In [1]: import numpy as np

In [2]: from numpy import linalg as LA

In [3]: np.set_printoptions(precision=2, suppress=True, linewidth=120, floatmode="fixed")

In [4]: A = np.array([[1.0, 0.9], [0.9, 1.0]])

In [5]: np.allclose(A, A.T)
Out[5]: True

In [6]: print((A - A.T) / 2)
[[0.00 0.00]
 [0.00 0.00]]

In [7]: print(LA.matrix_power(A, 4))
[[6.52 6.52]
 [6.52 6.52]]

In [8]: A @ A
Out[8]: 
array([[1.81, 1.80],
       [1.80, 1.81]])

In [9]: q, V = LA.qr(A[:, :1])[0], LA.qr(A[:, 1:])[0]

In [10]: sv = LA.svd(q.T @ V, compute_uv=False)

In [11]: print(round(LA.norm(q @ q.T - V @ V.T, 2), 2))
0.1

In [12]: sv
Out[12]: array([0.99])

In [13]: np.degrees(np.arccos(sv.clip(0, 1)))
Out[13]: array([6.03])

In [14]: np.einsum("ij,ji->", A, A)
Out[14]: np.float64(3.62)

In [15]: print(np.round(LA.norm(A, 1), 2), round(float(LA.norm(A, np.inf)), 2))
1.9 1.9

In [16]: round(LA.norm(A[1], 1), 2), np.round(LA.norm(A[1], np.inf), 2)
Out[16]: (np.float64(1.9), np.float64(1.0))

In [17]: round(LA.norm(A[1] - A[0]), 2)
Out[17]: np.float64(0.14)

In [18]: LA.norm(A, axis=0)
Out[18]: array([1.35, 1.35])

In [19]: A[1] @ A[0]
Out[19]: np.float64(1.8)

In [20]: print(LA.norm(A, axis=1))
[1.35 1.35]

In [21]: rng = np.random.default_rng(458)

In [22]: idx = rng.permutation(2)

In [23]: idx
Out[23]: array([0, 1])

In [24]: A2 = A[idx][:, idx]

In [25]: np.sort(np.abs(LA.eigvals(A2)))
Out[25]: array([0.10, 1.90])

In [26]: np.diag(A2)
Out[26]: array([1.00, 1.00])

In [27]: round(LA.det(A2), 2), np.round(LA.det(A[idx]), 2)
Out[27]: (np.float64(0.19), np.float64(0.19))

In [28]: np.trace(A2)
Out[28]: np.float64(2.0)

In [29]: data = np.loadtxt("layer4.csv", delimiter=",")

In [30]: data
Out[30]: 
array([[ -6.74,   4.08,  13.10,   3.60,  -4.28],
       [-18.68,  12.33,  24.48,  11.63,   7.61],
       [ -2.30, -10.02,  -6.39,  -5.23,  16.27],
       [ 11.00,  -5.79,  -8.75,  -5.91, -14.51],
       [ 12.66, -17.27, -21.32, -12.97,   2.05],
       [ -3.68,   8.13,  11.34,   5.84,  -9.81],
       [ 11.10, -16.48, -15.15, -12.78,  -3.64],
       [  0.36,   9.15,   8.99,   5.67, -16.59],
       [ -7.98,  -0.24,   5.10,   1.97,  11.84],
       [  9.66, -19.21, -21.35, -13.44,  10.01],
       [ -0.50,  -5.12,  -0.53,  -3.05,   2.00],
       [-18.58,  14.71,  25.96,  13.11,   4.79],
       [  9.54,  -8.94, -10.78,  -7.46,  -7.30],
       [ -2.33,   1.63,   8.27,   1.16,  -7.76],
       [  9.11, -13.46, -10.21, -10.67,  -6.58]])

In [31]: Xs = data - data.mean(axis=0)

In [32]: Uu, sv, Vh = LA.svd(Xs, full_matrices=False)

In [33]: Vh[0] * np.sign(Vh[0, np.abs(Vh[0]).argmax()])
Out[33]: array([-0.43,  0.48,  0.66,  0.38,  0.01])

In [34]: (np.sign(Uu[:, 0]) == np.sign(Uu[0, 0])).astype(int)
Out[34]: array([1, 1, 0, 0, 0, 1, 0, 1, 1, 0, 0, 1, 0, 1, 0])
